>>> import numpy as np
>>> from numpy import linalg as LA
>>> np.set_printoptions(precision=2, suppress=True, linewidth=120)
>>> def rd(a):
...     return np.round(a, 2) + 0
... 
>>> E = np.array([[2.0, 1.0, 0.0, 0.0, 0.0],
...     [0.0, 2.0, 1.0, 0.0, 0.0],
...     [0.0, 0.0, 2.0, 1.0, 0.0],
...     [0.0, 0.0, 0.0, 2.0, 1.0],
...     [0.0, 0.0, 0.0, 0.0, 2.0]])
>>> E.inv()
Traceback (most recent call last):
  File "<python-input-5>", line 1, in <module>
    E.inv()
    ^^^^^
AttributeError: 'numpy.ndarray' object has no attribute 'inv'
>>> rd(np.sort(np.abs(LA.eigvals(E))))
array([2., 2., 2., 2., 2.])
>>> (E - E.T) / 2
array([[ 0. ,  0.5,  0. ,  0. ,  0. ],
       [-0.5,  0. ,  0.5,  0. ,  0. ],
       [ 0. , -0.5,  0. ,  0.5,  0. ],
       [ 0. ,  0. , -0.5,  0. ,  0.5],
       [ 0. ,  0. ,  0. , -0.5,  0. ]])
>>> np.allclose(E, E.T)
False
>>> LA.determinant(E)
Traceback (most recent call last):
  File "<python-input-9>", line 1, in <module>
    LA.determinant(E)
    ^^^^^^^^^^^^^^
AttributeError: module 'numpy.linalg' has no attribute 'determinant'
>>> rd(np.abs(LA.eigvals(E)).max())
np.float64(2.0)
>>> E @ E
array([[4., 4., 1., 0., 0.],
       [0., 4., 4., 1., 0.],
       [0., 0., 4., 4., 1.],
       [0., 0., 0., 4., 4.],
       [0., 0., 0., 0., 4.]])
>>> (E + E.T) / 2
array([[2. , 0.5, 0. , 0. , 0. ],
       [0.5, 2. , 0.5, 0. , 0. ],
       [0. , 0.5, 2. , 0.5, 0. ],
       [0. , 0. , 0.5, 2. , 0.5],
       [0. , 0. , 0. , 0.5, 2. ]])
>>> x0 = np.array([2, 0, 0, 2, 2])
>>> np.sign((E @ x0).round(6))
array([1., 0., 1., 1., 1.])
>>> E @ (2 * x0)
array([ 8.,  0.,  4., 12.,  8.])
>>> E @ np.eye(5)[3]
array([0., 0., 1., 2., 0.])
>>> np.einsum("ij,j->i", E, x0)
array([4., 0., 2., 6., 4.])
>>> evals, vecs = LA.eig(E)
>>> evals
array([2., 2., 2., 2., 2.])
>>> np.prod(evals)
np.float64(32.0)
>>> rd(np.sort(LA.eigvals(E @ E)))
array([4., 4., 4., 4., 4.])
>>> rd(np.sort(LA.eigvals(E.T)))
array([2., 2., 2., 2., 2.])
